$ ipython --no-banner

In [1]: import numpy as np

In [2]: from numpy import linalg as LA

In [3]: np.set_printoptions(suppress=True, linewidth=140)

In [4]: F = np.loadtxt("dump.csv", delimiter=",")

In [5]: F
Out[5]: 
array([[ 1.37,  0.46, -0.09, -0.42, -0.38],
       [ 0.46, -0.56,  0.33,  0.92, -0.42],
       [-0.09,  0.33, -1.84,  0.27,  0.41],
       [-0.42,  0.92,  0.27,  1.51, -0.1 ],
       [-0.38, -0.42,  0.41, -0.1 ,  1.52]])

In [6]: f = np.array([-2, -3, 3, 2, -3])

In [7]: M2 = F + np.outer(f, np.eye(5)[2])

In [8]: LA.matrix_rank(M2 - F)
Out[8]: np.int64(1)

In [9]: np.round(LA.det(M2) / LA.det(F), 2), round(float(1 + LA.solve(F, f)[2]), 2)
Out[9]: (np.float64(-0.58), -0.58)

In [10]: M2
Out[10]: 
array([[ 1.37,  0.46, -2.09, -0.42, -0.38],
       [ 0.46, -0.56, -2.67,  0.92, -0.42],
       [-0.09,  0.33,  1.16,  0.27,  0.41],
       [-0.42,  0.92,  2.27,  1.51, -0.1 ],
       [-0.38, -0.42, -2.59, -0.1 ,  1.52]])

In [11]: data = np.loadtxt("layer10.csv", delimiter=",")

In [12]: data
Out[12]: 
array([[ 74.,  36.,  29.,  23.,   8.],
       [ 36., 103.,  37.,  29.,  -2.],
       [ 29.,  37.,  68.,  47.,   2.],
       [ 23.,  29.,  47.,  91.,  19.],
       [  8.,  -2.,   2.,  19., 136.]])

In [13]: evals, vecs = LA.eig(data)

In [14]: np.round(np.sort(LA.eigvals(data.T)), 2)
Out[14]: array([ 27.22,  49.01,  70.02, 136.22, 189.53])

In [15]: evals.round(2)
Out[15]: array([189.53, 136.22,  70.02,  27.22,  49.01])

In [16]: evals, vecs = LA.eigh(data)

In [17]: x = np.array([6, 8, 4, 0, 8])

In [18]: np.round(vecs * np.maximum(evals, 0) @ vecs.T, 2)
Out[18]: 
array([[ 74.,  36.,  29.,  23.,   8.],
       [ 36., 103.,  37.,  29.,  -2.],
       [ 29.,  37.,  68.,  47.,   2.],
       [ 23.,  29.,  47.,  91.,  19.],
       [  8.,  -2.,   2.,  19., 136.]])

In [19]: x @ data @ x
Out[19]: np.float64(26904.0)

In [20]: (np.sign(vecs[:, -1].round(6)) == np.sign(vecs[0, -1].round(6))).astype(int)
Out[20]: array([1, 1, 1, 1, 1])

In [21]: np.abs(data).sum(axis=1).max(), np.round(np.abs(evals).max(), 2)
Out[21]: (np.float64(209.0), np.float64(189.53))
